$ python3 -q
>>> import numpy as np
>>> import numpy.linalg as la
>>> np.set_printoptions(precision=3, suppress=True, linewidth=120)
>>> mat = np.load("x.npy")
>>> mat
array([[ 1.974,  2.949,  0.   , -2.   ],
       [ 3.903,  6.806,  0.   , -2.   ],
       [ 2.815,  4.631,  0.   , -2.   ],
       [ 1.687,  2.373,  0.   , -2.   ],
       [ 2.9  ,  4.8  ,  0.   , -2.   ],
       [ 2.288,  3.577,  0.   , -2.   ],
       [ 3.93 ,  6.86 ,  0.   , -2.   ],
       [ 3.02 ,  5.039,  0.   , -2.   ],
       [ 2.671,  4.342,  0.   , -2.   ],
       [ 2.089,  3.178,  0.   , -2.   ],
       [ 2.913,  4.826,  0.   , -2.   ],
       [ 5.027,  9.053,  0.   , -2.   ],
       [ 1.179,  1.359,  0.   , -2.   ],
       [ 4.424,  7.847,  0.   , -2.   ]])
>>> rk = la.matrix_rank(mat)
>>> print(rk)
2
>>> ns = la.svd(mat)[2][rk:].T
>>> [int(la.matrix_rank(mat[:, :j + 1])) for j in range(4)]
[1, 2, 2, 2]
>>> [int(la.matrix_rank(np.delete(mat, i, axis=0))) for i in range(14)]
[2, 2, 2, 2, 2, 2, 2, 2, 2, 2, 2, 2, 2, 2]
>>> ns @ ns.T
array([[ 0.762, -0.381,  0.   ,  0.19 ],
       [-0.381,  0.19 ,  0.   , -0.095],
       [ 0.   ,  0.   ,  1.   ,  0.   ],
       [ 0.19 , -0.095,  0.   ,  0.048]])
>>> [int(la.matrix_rank(mat[:i])) for i in range(1, len(mat) + 1)]
[1, 2, 2, 2, 2, 2, 2, 2, 2, 2, 2, 2, 2, 2]
>>> t3 = np.stack([mat, 3 * mat, mat[::-1]])
>>> la.norm(t3, axis=(1, 2))
array([24.048, 72.145, 24.048])
>>> la.matrix_rank(t3.reshape(3, -1))
np.int64(2)
>>> print(t3.shape)
(3, 14, 4)
>>> la.matrix_rank(t3)
array([2, 2, 2])
>>> np.einsum("bij,cij->bc", t3, t3)
array([[ 578.325, 1734.975,  471.111],
       [1734.975, 5204.926, 1413.332],
       [ 471.111, 1413.332,  578.325]])
>>> m1 = np.array([[6.0, 3.0, 0.0, 0.0],
...     [3.0, 1.0, 3.0, 0.0],
...     [0.0, 3.0, 5.0, 3.0],
...     [0.0, 0.0, 3.0, 5.0]])
>>> f = np.array([1, 5, 5, 4])
>>> Y = m1 + np.outer(f, np.eye(4)[2])
>>> Y
array([[ 6.,  3.,  1.,  0.],
       [ 3.,  1.,  8.,  0.],
       [ 0.,  3., 10.,  3.],
       [ 0.,  0.,  7.,  5.]])
>>> la.matrix_rank(la.inv(Y) - la.inv(m1), tol=1e-8)
np.int64(1)
>>> O, r_ = la.qr(m1)
>>> np.round(O.T @ O, 3) + 0
array([[1., 0., 0., 0.],
       [0., 1., 0., 0.],
       [0., 0., 1., 0.],
       [0., 0., 0., 1.]])
>>> np.trace(O @ O.T)
np.float64(4.0)
>>> np.round(abs(r_[0, 0]), 3), round(float(la.norm(m1[:, 0])), 3)
(np.float64(6.708), 6.708)
>>> print(np.round(O @ r_, 3) + 0)
[[6. 3. 0. 0.]
 [3. 1. 3. 0.]
 [0. 3. 5. 3.]
 [0. 0. 3. 5.]]
>>> np.abs(np.diag(r_))
array([6.708, 3.033, 4.528, 3.452])
>>> rng = np.random.default_rng(330475)
>>> idx = rng.permutation(4)
>>> print(idx)
[3 2 0 1]
>>> Y = m1[idx][:, idx]
>>> np.trace(Y)
np.float64(17.0)
>>> np.allclose(Y, m1)
False
>>> Y
array([[5., 3., 0., 0.],
       [3., 5., 0., 3.],
       [0., 0., 6., 3.],
       [0., 3., 3., 1.]])
>>> Y = m1 / la.norm(m1, axis=1, keepdims=True)
>>> G = Y @ Y.T
>>> G
array([[1.   , 0.718, 0.205, 0.   ],
       [0.718, 1.   , 0.63 , 0.354],
       [0.205, 0.63 , 1.   , 0.785],
       [0.   , 0.354, 0.785, 1.   ]])
>>> np.argwhere(np.triu(np.abs(G) > 0.95, 1))
array([], shape=(0, 2), dtype=int64)
>>> print(G[2])
[0.205 0.63  1.    0.785]
>>> (np.abs(G) > 0.9).astype(int)
array([[1, 0, 0, 0],
       [0, 1, 0, 0],
       [0, 0, 1, 0],
       [0, 0, 0, 1]])
>>> la.norm(Y, axis=1)
array([1., 1., 1., 1.])
